% ipython --no-banner

In [1]: import numpy as np

In [2]: from numpy import linalg as LA

In [3]: np.set_printoptions(precision=2, suppress=True, linewidth=200, sign=" ")

In [4]: tidy = lambda a: np.round(a, 2) + 0

In [5]: K = np.array([[0, 0, 0, 0, 0, 0, 0, 1],
   ...:     [1, 0, 0, 0, 0, 0, 0, 0],
   ...:     [0, 1, 0, 0, 0, 0, 0, 0],
   ...:     [0, 0, 0, 1, 0, 0, 0, 0],
   ...:     [0, 0, 0, 0, 1, 0, 0, 0],
   ...:     [0, 0, 0, 0, 0, 1, 0, 0],
   ...:     [0, 0, 0, 0, 0, 0, 1, 0],
   ...:     [0, 0, 1, 0, 0, 0, 0, 0]])

In [6]: tidy(LA.norm(K, axis=0))
Out[6]: array([ 1.,  1.,  1.,  1.,  1.,  1.,  1.,  1.])

In [7]: tidy(LA.svd(K, compute_uv=False))
Out[7]: array([ 1.,  1.,  1.,  1.,  1.,  1.,  1.,  1.])

In [8]: K @ K.T
Out[8]: 
array([[ 1,  0,  0,  0,  0,  0,  0,  0],
       [ 0,  1,  0,  0,  0,  0,  0,  0],
       [ 0,  0,  1,  0,  0,  0,  0,  0],
       [ 0,  0,  0,  1,  0,  0,  0,  0],
       [ 0,  0,  0,  0,  1,  0,  0,  0],
       [ 0,  0,  0,  0,  0,  1,  0,  0],
       [ 0,  0,  0,  0,  0,  0,  1,  0],
       [ 0,  0,  0,  0,  0,  0,  0,  1]])

In [9]: W0 = np.loadtxt("block18.csv", delimiter=",")

In [10]: W0
Out[10]: 
array([[ 1.  ,  0.5 ,  0.25,  0.12,  0.06,  0.03,  0.02],
       [ 0.5 ,  1.  ,  0.5 ,  0.25,  0.12,  0.06,  0.03],
       [ 0.25,  0.5 ,  1.  ,  0.5 ,  0.25,  0.12,  0.06],
       [ 0.12,  0.25,  0.5 ,  1.  ,  0.5 ,  0.25,  0.12],
       [ 0.06,  0.12,  0.25,  0.5 ,  1.  ,  0.5 ,  0.25],
       [ 0.03,  0.06,  0.12,  0.25,  0.5 ,  1.  ,  0.5 ],
       [ 0.02,  0.03,  0.06,  0.12,  0.25,  0.5 ,  1.  ]])

In [11]: vec = np.array([3, 3, 0, 2, 0, 3, 1, 1])

In [12]: a = np.maximum(K @ vec, 0)

In [13]: a
Out[13]: array([ 1,  3,  3,  2,  0,  3,  1,  0])

In [14]: np.flatnonzero(a > 1e-9)
Out[14]: array([ 0,  1,  2,  3,  5,  6])

In [15]: K * (a > 1e-9)[:, None]
Out[15]: 
array([[ 0,  0,  0,  0,  0,  0,  0,  1],
       [ 1,  0,  0,  0,  0,  0,  0,  0],
       [ 0,  1,  0,  0,  0,  0,  0,  0],
       [ 0,  0,  0,  1,  0,  0,  0,  0],
       [ 0,  0,  0,  0,  0,  0,  0,  0],
       [ 0,  0,  0,  0,  0,  1,  0,  0],
       [ 0,  0,  0,  0,  0,  0,  1,  0],
       [ 0,  0,  0,  0,  0,  0,  0,  0]])

In [16]: Lm = LA.cholesky(W0)

In [17]: tidy(Lm @ Lm.T)
Out[17]: 
array([[ 1.  ,  0.5 ,  0.25,  0.12,  0.06,  0.03,  0.02],
       [ 0.5 ,  1.  ,  0.5 ,  0.25,  0.12,  0.06,  0.03],
       [ 0.25,  0.5 ,  1.  ,  0.5 ,  0.25,  0.12,  0.06],
       [ 0.12,  0.25,  0.5 ,  1.  ,  0.5 ,  0.25,  0.12],
       [ 0.06,  0.12,  0.25,  0.5 ,  1.  ,  0.5 ,  0.25],
       [ 0.03,  0.06,  0.12,  0.25,  0.5 ,  1.  ,  0.5 ],
       [ 0.02,  0.03,  0.06,  0.12,  0.25,  0.5 ,  1.  ]])

In [18]: W0 / np.sqrt(np.outer(np.diag(W0), np.diag(W0)))
Out[18]: 
array([[ 1.  ,  0.5 ,  0.25,  0.12,  0.06,  0.03,  0.02],
       [ 0.5 ,  1.  ,  0.5 ,  0.25,  0.12,  0.06,  0.03],
       [ 0.25,  0.5 ,  1.  ,  0.5 ,  0.25,  0.12,  0.06],
       [ 0.12,  0.25,  0.5 ,  1.  ,  0.5 ,  0.25,  0.12],
       [ 0.06,  0.12,  0.25,  0.5 ,  1.  ,  0.5 ,  0.25],
       [ 0.03,  0.06,  0.12,  0.25,  0.5 ,  1.  ,  0.5 ],
       [ 0.02,  0.03,  0.06,  0.12,  0.25,  0.5 ,  1.  ]])

In [19]: LA.eigvalsh(W0).min() > 0
Out[19]: np.True_

In [20]: tidy(Lm)
Out[20]: 
array([[ 1.  ,  0.  ,  0.  ,  0.  ,  0.  ,  0.  ,  0.  ],
       [ 0.5 ,  0.87,  0.  ,  0.  ,  0.  ,  0.  ,  0.  ],
       [ 0.25,  0.43,  0.87,  0.  ,  0.  ,  0.  ,  0.  ],
       [ 0.12,  0.22,  0.43,  0.87,  0.  ,  0.  ,  0.  ],
       [ 0.06,  0.1 ,  0.22,  0.43,  0.87,  0.  ,  0.  ],
       [ 0.03,  0.05,  0.1 ,  0.22,  0.43,  0.87,  0.  ],
       [ 0.02,  0.02,  0.05,  0.1 ,  0.22,  0.43,  0.87]])

In [21]: tidy(np.diag(Lm) ** 2)
Out[21]: array([ 1.  ,  0.75,  0.75,  0.75,  0.75,  0.75,  0.75])

In [22]: vals, vecs = LA.eigh(W0)

In [23]: vec = np.array([-1, -3, -2, 3, -3, 2, -1])

In [24]: tidy(LA.eigvalsh(W0[1:, 1:]))
Out[24]: array([ 0.36,  0.41,  0.55,  0.85,  1.44,  2.39])

In [25]: np.abs(W0).sum(axis=1).max(), tidy(np.abs(vals).max())
Out[25]: (np.float64(2.74), np.float64(2.49))

In [26]: tidy(vec @ W0 @ vec / (vec @ vec)), tidy(vals[0]), tidy(vals[-1])
Out[26]: (np.float64(0.72), np.float64(0.35), np.float64(2.49))

In [27]: tidy(vecs * np.abs(vals) @ vecs.T)
Out[27]: 
array([[ 1.  ,  0.5 ,  0.25,  0.12,  0.06,  0.03,  0.02],
       [ 0.5 ,  1.  ,  0.5 ,  0.25,  0.12,  0.06,  0.03],
       [ 0.25,  0.5 ,  1.  ,  0.5 ,  0.25,  0.12,  0.06],
       [ 0.12,  0.25,  0.5 ,  1.  ,  0.5 ,  0.25,  0.12],
       [ 0.06,  0.12,  0.25,  0.5 ,  1.  ,  0.5 ,  0.25],
       [ 0.03,  0.06,  0.12,  0.25,  0.5 ,  1.  ,  0.5 ],
       [ 0.02,  0.03,  0.06,  0.12,  0.25,  0.5 ,  1.  ]])

In [28]: tidy(vecs * np.sqrt(vals) @ vecs.T)
Out[28]: 
array([[ 0.96,  0.25,  0.09,  0.04,  0.02,  0.01,  0.01],
       [ 0.25,  0.93,  0.24,  0.09,  0.04,  0.02,  0.01],
       [ 0.09,  0.24,  0.93,  0.24,  0.09,  0.04,  0.02],
       [ 0.04,  0.09,  0.24,  0.93,  0.24,  0.09,  0.04],
       [ 0.02,  0.04,  0.09,  0.24,  0.93,  0.24,  0.09],
       [ 0.01,  0.02,  0.04,  0.09,  0.24,  0.93,  0.25],
       [ 0.01,  0.01,  0.02,  0.04,  0.09,  0.25,  0.96]])

In [29]: tidy(vecs * np.maximum(vals, 0) @ vecs.T)
Out[29]: 
array([[ 1.  ,  0.5 ,  0.25,  0.12,  0.06,  0.03,  0.02],
       [ 0.5 ,  1.  ,  0.5 ,  0.25,  0.12,  0.06,  0.03],
       [ 0.25,  0.5 ,  1.  ,  0.5 ,  0.25,  0.12,  0.06],
       [ 0.12,  0.25,  0.5 ,  1.  ,  0.5 ,  0.25,  0.12],
       [ 0.06,  0.12,  0.25,  0.5 ,  1.  ,  0.5 ,  0.25],
       [ 0.03,  0.06,  0.12,  0.25,  0.5 ,  1.  ,  0.5 ],
       [ 0.02,  0.03,  0.06,  0.12,  0.25,  0.5 ,  1.  ]])

In [30]: (np.sign(vecs[:, -1].round(6)) == np.sign(vecs[0, -1].round(6))).astype(int)
Out[30]: array([ 1,  1,  1,  1,  1,  1,  1])

In [31]: rng = np.random.default_rng(632354)

In [32]: z = rng.permutation(7)

In [33]: z
Out[33]: array([ 5,  6,  3,  1,  2,  0,  4])

In [34]: M2 = W0[z][:, z]

In [35]: np.allclose(M2, W0)
Out[35]: False

In [36]: M2
Out[36]: 
array([[ 1.  ,  0.5 ,  0.25,  0.06,  0.12,  0.03,  0.5 ],
       [ 0.5 ,  1.  ,  0.12,  0.03,  0.06,  0.02,  0.25],
       [ 0.25,  0.12,  1.  ,  0.25,  0.5 ,  0.12,  0.5 ],
       [ 0.06,  0.03,  0.25,  1.  ,  0.5 ,  0.5 ,  0.12],
       [ 0.12,  0.06,  0.5 ,  0.5 ,  1.  ,  0.25,  0.25],
       [ 0.03,  0.02,  0.12,  0.5 ,  0.25,  1.  ,  0.06],
       [ 0.5 ,  0.25,  0.5 ,  0.12,  0.25,  0.06,  1.  ]])

In [37]: tidy(np.sort(np.abs(LA.eigvals(M2))))
Out[37]: array([ 0.35,  0.39,  0.48,  0.66,  1.01,  1.62,  2.49])
